$ python3 -q
>>> import numpy as np
>>> np.set_printoptions(suppress=True, linewidth=160)
>>> def rnd(a):
...     return np.round(a, 4) + 0
... 
>>> M2 = np.array([[-3], [0], [1], [-2]])
>>> C = np.array([[-1, -1, -2]])
>>> rng = np.random.default_rng(49)
>>> arr = M2 @ C + 0.1 * rng.normal(size=(4, 3))
>>> print(rnd(arr))
[[ 3.0571  3.1383  6.0239]
 [-0.1519  0.012   0.0109]
 [-1.0588 -1.1638 -2.007 ]
 [ 1.8084  1.9832  3.9984]]
>>> hat = arr @ np.linalg.solve(arr.T @ arr, arr.T)
>>> print(rnd(np.trace(hat)))
3.0
>>> print(rnd((np.eye(4) - hat) @ arr))
[[0. 0. 0.]
 [0. 0. 0.]
 [0. 0. 0.]
 [0. 0. 0.]]
>>> print(rnd(np.linalg.eigvalsh(hat)))
[0. 1. 1. 1.]
>>> print(rnd(hat))
[[ 0.7745 -0.2736 -0.2122  0.2339]
 [-0.2736  0.6679 -0.2576  0.2839]
 [-0.2122 -0.2576  0.8002  0.2202]
 [ 0.2339  0.2839  0.2202  0.7574]]
>>> data = np.loadtxt("m.csv", delimiter=",")
>>> print(data)
[[3. 1. 0.]
 [3. 0. 0.]
 [0. 0. 0.]
 [3. 0. 0.]
 [0. 2. 0.]
 [0. 2. 0.]]
>>> left, sigma, VT = np.linalg.svd(data)
>>> print(rnd(sigma))
[5.2428 2.9177 0.    ]
>>> M2 = left[:, :2] @ np.diag(sigma[:2]) @ VT[:2]
>>> print(rnd(np.linalg.norm(data - M2) / np.linalg.norm(data)))
0.0
>>> print(rnd(np.linalg.norm(data - M2, 2)), sigma[2])
0.0 0.0
>>> print(rnd(M2))
[[3. 1. 0.]
 [3. 0. 0.]
 [0. 0. 0.]
 [3. 0. 0.]
 [0. 2. 0.]
 [0. 2. 0.]]
>>> print(rnd(np.abs(data - M2).max()))
0.0
>>> r = np.linalg.matrix_rank(data)
>>> print(r)
2
>>> null = np.linalg.svd(data)[2][r:].T
>>> print(null[:, 0] / null[np.abs(null[:, 0]).round(6).argmax(), 0])
[0. 0. 1.]
>>> print([int(np.linalg.matrix_rank(np.delete(data, i, axis=0))) for i in range(6)])
[2, 2, 2, 2, 2, 2]
>>> print(null @ null.T)
[[0. 0. 0.]
 [0. 0. 0.]
 [0. 0. 1.]]
>>> print([int(np.linalg.matrix_rank(data[:, :j + 1])) for j in range(3)])
[1, 2, 2]
>>> print(np.allclose(data @ null, 0))
True
>>> print([int(np.linalg.matrix_rank(data[:i])) for i in range(1, len(data) + 1)])
[1, 2, 2, 2, 2, 2]
>>> print(np.count_nonzero(data))
6
>>> print(np.abs(data).max())
3.0
>>> print(np.unravel_index(np.abs(data).argmax(), data.shape))
(np.int64(0), np.int64(0))
>>> print(data.shape)
(6, 3)
>>> print(rnd(np.linalg.norm(data)))
6.0
>>> left, sigma, VT = np.linalg.svd(data)
>>> V = VT[:(sigma > 1e-8).sum()]
>>> x0 = data[0] + -1 * data[1] + rng.integers(2) * np.eye(3)[1]
>>> print(x0)
[0. 1. 0.]
>>> print(np.allclose(V.T @ V @ x0, x0))
True
>>> print(rnd(np.linalg.norm(x0 - V.T @ V @ x0)))
0.0
>>> print(np.linalg.matrix_rank(np.vstack([data, x0])))
2
>>> W0 = np.load("layer13.npy")
>>> print(W0)
[[1.  0.  0. ]
 [0.  0.5 0.5]
 [0.5 0.  0.5]]
>>> # a transition matrix
>>> print(rnd(np.linalg.det(2 * W0)), rnd(np.linalg.det(W0)))
2.0 0.25
>>> print(rnd(np.linalg.det(W0.T)))
0.25
>>> print(np.kron(np.eye(2, dtype=int), W0))
[[1.  0.  0.  0.  0.  0. ]
 [0.  0.5 0.5 0.  0.  0. ]
 [0.5 0.  0.5 0.  0.  0. ]
 [0.  0.  0.  1.  0.  0. ]
 [0.  0.  0.  0.  0.5 0.5]
 [0.  0.  0.  0.5 0.  0.5]]
>>> print(rnd(np.linalg.det(W0[::-1])))
-0.25
>>> print(np.einsum("ij,ji->", W0, W0))
1.5
>>> x0 = np.array([2, 3, 1])
>>> target = W0 @ x0
>>> print(target)
[2.  2.  1.5]
>>> print(rnd(np.linalg.solve(W0, target)))
[2. 3. 1.]
>>> print(rnd(np.linalg.solve(W0, target + W0[:, 0])))
[3. 3. 1.]
>>> evals, V = np.linalg.eig(W0)
>>> print(rnd(np.sort(np.linalg.eigvals(np.linalg.inv(W0)))))
[1. 2. 2.]
>>> print(rnd(np.sort(np.linalg.eigvals(W0 @ W0))))
[0.25 0.25 1.  ]
>>> print(W0 @ V[:, 0] - evals[0] * V[:, 0])
[0. 0. 0.]
>>> M2 = np.array([[4, 4, 4, 1], [2, 3, 3, 0], [5, 5, 3, 0], [5, 2, 5, 2]])
>>> K = M2 + M2.T
>>> print(K)
[[8 6 9 6]
 [6 6 8 2]
 [9 8 6 5]
 [6 2 5 4]]
>>> C2 = K.T @ K
>>> print((K @ K.T).shape)
(4, 4)
>>> print(np.diag(C2))
[217 140 206  81]
>>> print(C2)
[[217 168 204 129]
 [168 140 160  96]
 [204 160 206 120]
 [129  96 120  81]]
>>> print(rnd(np.linalg.svd(K, compute_uv=False) ** 2))
[621.9823  10.9485   9.8301   1.2391]
>>> evals, V = np.linalg.eigh(K)
>>> x0 = np.array([2, -3, -1, 0])
>>> print(rnd(x0 @ K @ x0 / (x0 @ x0)), rnd(evals[0]), rnd(evals[-1]))
2.2857 -3.1353 24.9396
>>> evals, V = np.linalg.eig(K)
>>> print(rnd(np.prod(evals)))
288.0
>>> print(rnd(np.sort(np.linalg.eigvals(K.T))))
[-3.1353 -1.1131  3.3089 24.9396]
>>> print(rnd(evals))
[24.9396  3.3089 -1.1131 -3.1353]
>>> print(rnd(np.linalg.eigvals(K).sum().real))
24.0
>>> print(np.einsum("ij,ji->", K, K))
644
>>> print(rnd(np.poly(K)))
[  1. -24. -34. 252. 288.]
>>> print(rnd(np.linalg.det(2 * K)), rnd(np.linalg.det(K)))
4608.0 288.0
>>> print(rnd(np.linalg.det(K.T)))
288.0
>>> print(np.kron(np.eye(2, dtype=int), K))
[[8 6 9 6 0 0 0 0]
 [6 6 8 2 0 0 0 0]
 [9 8 6 5 0 0 0 0]
 [6 2 5 4 0 0 0 0]
 [0 0 0 0 8 6 9 6]
 [0 0 0 0 6 6 8 2]
 [0 0 0 0 9 8 6 5]
 [0 0 0 0 6 2 5 4]]
>>> m1 = np.loadtxt("case9.csv", delimiter=",")
>>> print(m1)
[[  3.67    -6.9842 -11.3612]
 [-15.7453 -10.5565  -2.3796]
 [-17.5408 -10.9673  -4.5025]
 [  3.8368  -7.9813 -11.2806]
 [  2.3167  -8.3178 -10.2099]
 [  3.2714  -6.9295 -10.0123]
 [  3.6643  -7.6195  -9.6377]
 [ -0.8822   2.9573  17.7986]
 [-17.394   -9.5926  -3.937 ]
 [ -1.3415   1.9182  16.5875]
 [-15.4997  -9.9171  -4.4809]
 [ -2.5516   4.188   17.8934]
 [  2.4653  -8.8612  -9.5029]
 [ -0.2736  -0.9069  16.4518]
 [ -1.2405   2.4854  18.8747]
 [-16.1893  -9.9687  -2.2172]
 [ -0.5613   3.1904  17.8071]
 [-16.4798 -10.9541  -4.4953]
 [-18.7735 -10.7832  -4.3763]
 [  2.1233   1.0372  18.2592]]
>>> C = m1[[7, 19]].astype(float)
>>> for _ in range(3):
...     labels = np.linalg.norm(m1[:, None] - C, axis=-1).argmin(axis=1)
...     C = np.array([m1[labels == j].mean(axis=0) for j in range(2)])
... 
>>> print(labels)
[1 0 0 1 1 1 1 0 0 0 0 0 1 0 0 0 0 0 0 0]
>>> print(rnd(C[1] - C[0]))
[ 11.9434  -3.6487 -17.2829]
>>> print(rnd(C))
[[ -8.7393  -4.1336   6.9488]
 [  3.2041  -7.7822 -10.3341]]
>>> print(np.bincount(labels))
[14  6]
>>> M2 = np.c_[m1[:, :1] @ np.array([[3]]), np.array([0, 2, 3, 1, 1, 1, 1, 0, 3, 1, 1, 1, 3, 3, 2, 2, 1, 3, 2, 1])]
>>> print(rnd(M2))
[[ 11.01     0.    ]
 [-47.2359   2.    ]
 [-52.6224   3.    ]
 [ 11.5104   1.    ]
 [  6.9501   1.    ]
 [  9.8142   1.    ]
 [ 10.9929   1.    ]
 [ -2.6466   0.    ]
 [-52.182    3.    ]
 [ -4.0245   1.    ]
 [-46.4991   1.    ]
 [ -7.6548   1.    ]
 [  7.3959   3.    ]
 [ -0.8208   3.    ]
 [ -3.7215   2.    ]
 [-48.5679   2.    ]
 [ -1.6839   1.    ]
 [-49.4394   3.    ]
 [-56.3205   2.    ]
 [  6.3699   1.    ]]
>>> print(rnd(np.linalg.norm(M2 - m1 @ np.linalg.lstsq(m1, M2)[0], axis=0)))
[0.    3.086]
>>> print(np.linalg.matrix_rank(np.c_[m1, M2]))
4
>>> print(np.linalg.matrix_rank(M2))
2
>>> x0 = np.array([3, -3])
>>> target = M2 @ x0
>>> beta, lr = np.zeros(2), 1 / np.linalg.norm(M2, 2) ** 2
>>> for i in range(4):
...     beta -= lr * M2.T @ (M2 @ beta - target)
...     if i % 1 == 0: print(i, round(np.linalg.norm(M2 @ beta - target), 4))
... 
0 17.6986
1 17.6623
2 17.6262
3 17.5901
>>> print(rnd(np.linalg.cond(M2)))
22.0977
>>> def softmax(z):
...     e = np.exp(z - z.max(axis=-1, keepdims=True))
...     return e / e.sum(axis=-1, keepdims=True)
... 
>>> print(rnd(softmax(m1).sum(axis=1)))
[1. 1. 1. 1. 1. 1. 1. 1. 1. 1. 1. 1. 1. 1. 1. 1. 1. 1. 1. 1.]
>>> att = m1 @ m1.T / np.sqrt(3)
>>> print(rnd(softmax(att)[10] @ m1))
[-18.7734 -10.7832  -4.3763]
>>> print(softmax(att).round(6).argmax(axis=1))
[ 3 18 18  3  3  3  3 14 18 14 18 14  3 14 14 18 14 18 18 14]
>>> Xc = m1 - m1.mean(axis=1)
Traceback (most recent call last):
  File "<python-input-104>", line 1, in <module>
    Xc = m1 - m1.mean(axis=1)
         ~~~^~~~~~~~~~~~~~~~~
ValueError: operands could not be broadcast together with shapes (20,3) (20,) 
>>> Xc = m1 - m1.mean(axis=0)
>>> left, sigma, VT = np.linalg.svd(Xc, full_matrices=False)
>>> print(np.abs(left[:, 0]).argmax())
14
>>> print(rnd(sigma))
[59.5093 38.3779  4.5225]
>>> print(np.linalg.matrix_rank(Xc))
3
>>> print(rnd(sigma ** 2 / (sigma ** 2).sum()))
[0.7034 0.2925 0.0041]
>>> print(rnd(np.abs(VT[-1])))
[0.2293 0.9061 0.3555]
>>> print(np.searchsorted(np.cumsum(sigma ** 2) / (sigma ** 2).sum(), 0.9) + 1)
2
>>> J = np.load("block3.npy")
>>> print(J)
[[ 0  2  2 -4]
 [ 0  0  3 -2]
 [ 0  0  0  5]
 [ 0  0  0  0]]
>>> print(np.abs(J).max())
5
>>> print(J.shape)
(4, 4)
>>> print(J.mean(axis=0))
[ 0.    0.5   1.25 -0.25]
>>> print(np.linalg.matrix_rank(J))
3
>>> print(np.diff(J, axis=0))
[[ 0 -2  1  2]
 [ 0  0 -3  7]
 [ 0  0  0 -5]]
>>> print(np.unravel_index(np.abs(J).argmax(), J.shape))
(np.int64(2), np.int64(3))
>>> print(rnd(np.linalg.eigvals(J)))
[0. 0. 0. 0.]
>>> print(rnd(np.linalg.det(J[::-1])))
0.0
>>> print(rnd(np.linalg.eigvals(J).sum().real))
0.0
>>> print(rnd(np.linalg.det(2 * J)), rnd(np.linalg.det(J)))
0.0 0.0
>>> print(rnd(np.linalg.det(J.T)))
0.0
>>> u = np.array([-2, 0])
>>> print(np.cross(J[1, :3], J[0, :3]))
[-6  0  0]
>>> print(np.correlate(J[1], J[0], "full"))
[  0   0 -12  14   2  -4   0]
>>> E = np.loadtxt("x.csv", delimiter=",")
>>> print(E)
[[ 6.  0.  0.  7.  0.]
 [ 0. -2.  7.  0. -5.]
 [ 0. -5.  4.  0.  3.]
 [-8.  0.  0.  8.  0.]
 [ 0. -4.  1.  0.  6.]]
>>> x0 = np.array([0, 3, 1, 0, 2])
>>> print((E @ x0).argmax())
4
>>> print((E * x0).sum(axis=1))
[ 0. -9. -5.  0.  1.]
>>> print(E @ np.eye(5)[2])
[0. 7. 4. 0. 1.]
>>> print(E * x0)
[[  0.   0.   0.   0.   0.]
 [  0.  -6.   7.   0. -10.]
 [  0. -15.   4.   0.   6.]
 [ -0.   0.   0.   0.   0.]
 [  0. -12.   1.   0.  12.]]
>>> x0 = np.array([2, 0, 2, 0, 1])
>>> target = E @ x0
>>> beta, lr = np.zeros(5), 1 / np.linalg.norm(E, 2) ** 2
>>> for i in range(5):
...     beta -= lr * E.T @ (E @ beta - target)
...     if i % 1 == 0: print(i, round(np.linalg.norm(E @ beta - target), 4))
... 
0 6.6939
1 2.1893
2 0.857
3 0.5368
4 0.4857
>>> print(rnd(beta))
[ 1.9928 -1.0839  1.2068 -0.0054  0.3575]
>>> labels = rng.permutation(5)
>>> print(labels)
[3 0 4 1 2]
>>> M2 = E[labels][:, labels]
>>> print(M2)
[[ 8. -8.  0.  0.  0.]
 [ 7.  6.  0.  0.  0.]
 [ 0.  0.  6. -4.  1.]
 [ 0.  0. -5. -2.  7.]
 [ 0.  0.  3. -5.  4.]]
>>> print(np.allclose(M2, E))
False
>>> print(rnd(np.linalg.det(M2)), rnd(np.linalg.det(E[labels])))
3016.0 -3016.0
>>> print(np.trace(M2))
22.0
>>> print(np.diag(M2))
[ 8.  6.  6. -2.  4.]
>>> print(rnd(softmax(E[2] + -3)))
[0.013  0.0001 0.7119 0.013  0.2619]
>>> att = E @ E.T / np.sqrt(5)
>>> print(softmax(att).round(6).argmax(axis=1))
[0 1 2 3 4]
>>> print(rnd(softmax(att)))
[[1.     0.     0.     0.     0.    ]
 [0.     1.     0.     0.     0.    ]
 [0.     0.     0.9728 0.     0.0272]
 [0.     0.     0.     1.     0.    ]
 [0.     0.     0.0073 0.     0.9927]]
>>> labels = rng.permutation(3)
>>> M2 = m1[:, labels] * rng.choice([-1, 1], 3)
>>> print(M2)
[[ -6.9842 -11.3612  -3.67  ]
 [-10.5565  -2.3796  15.7453]
 [-10.9673  -4.5025  17.5408]
 [ -7.9813 -11.2806  -3.8368]
 [ -8.3178 -10.2099  -2.3167]
 [ -6.9295 -10.0123  -3.2714]
 [ -7.6195  -9.6377  -3.6643]
 [  2.9573  17.7986   0.8822]
 [ -9.5926  -3.937   17.394 ]
 [  1.9182  16.5875   1.3415]
 [ -9.9171  -4.4809  15.4997]
 [  4.188   17.8934   2.5516]
 [ -8.8612  -9.5029  -2.4653]
 [ -0.9069  16.4518   0.2736]
 [  2.4854  18.8747   1.2405]
 [ -9.9687  -2.2172  16.1893]
 [  3.1904  17.8071   0.5613]
 [-10.9541  -4.4953  16.4798]
 [-10.7832  -4.3763  18.7735]
 [  1.0372  18.2592  -2.1233]]
>>> left, _, VT = np.linalg.svd(m1.T @ M2)
>>> print(rnd(np.linalg.lstsq(m1, M2)[0]))
[[ 0.  0. -1.]
 [ 1.  0.  0.]
 [ 0.  1.  0.]]
>>> print(labels)
[1 2 0]
>>> M2 = np.array([[2, 2, 1, 1, 2, 0],
...     [0, 3, 2, 1, 3, 1],
...     [1, 2, 1, 2, 1, 3],
...     [0, 3, 2, 0, 0, 3],
...     [3, 0, 3, 3, 2, 3],
...     [3, 3, 2, 2, 0, 3]])
>>> M = np.triu(M2)
>>> print(M)
[[2 2 1 1 2 0]
 [0 3 2 1 3 1]
 [0 0 1 2 1 3]
 [0 0 0 0 0 3]
 [0 0 0 0 2 3]
 [0 0 0 0 0 3]]
>>> print(rnd(M @ np.linalg.pinv(M) @ M))
[[2. 2. 1. 1. 2. 0.]
 [0. 3. 2. 1. 3. 1.]
 [0. 0. 1. 2. 1. 3.]
 [0. 0. 0. 0. 0. 3.]
 [0. 0. 0. 0. 2. 3.]
 [0. 0. 0. 0. 0. 3.]]
>>> print(np.unique(M.round(6), axis=0).shape)
(5, 6)
>>> print(np.linalg.lstsq(M[:-1].T, M[-1])[2])
5
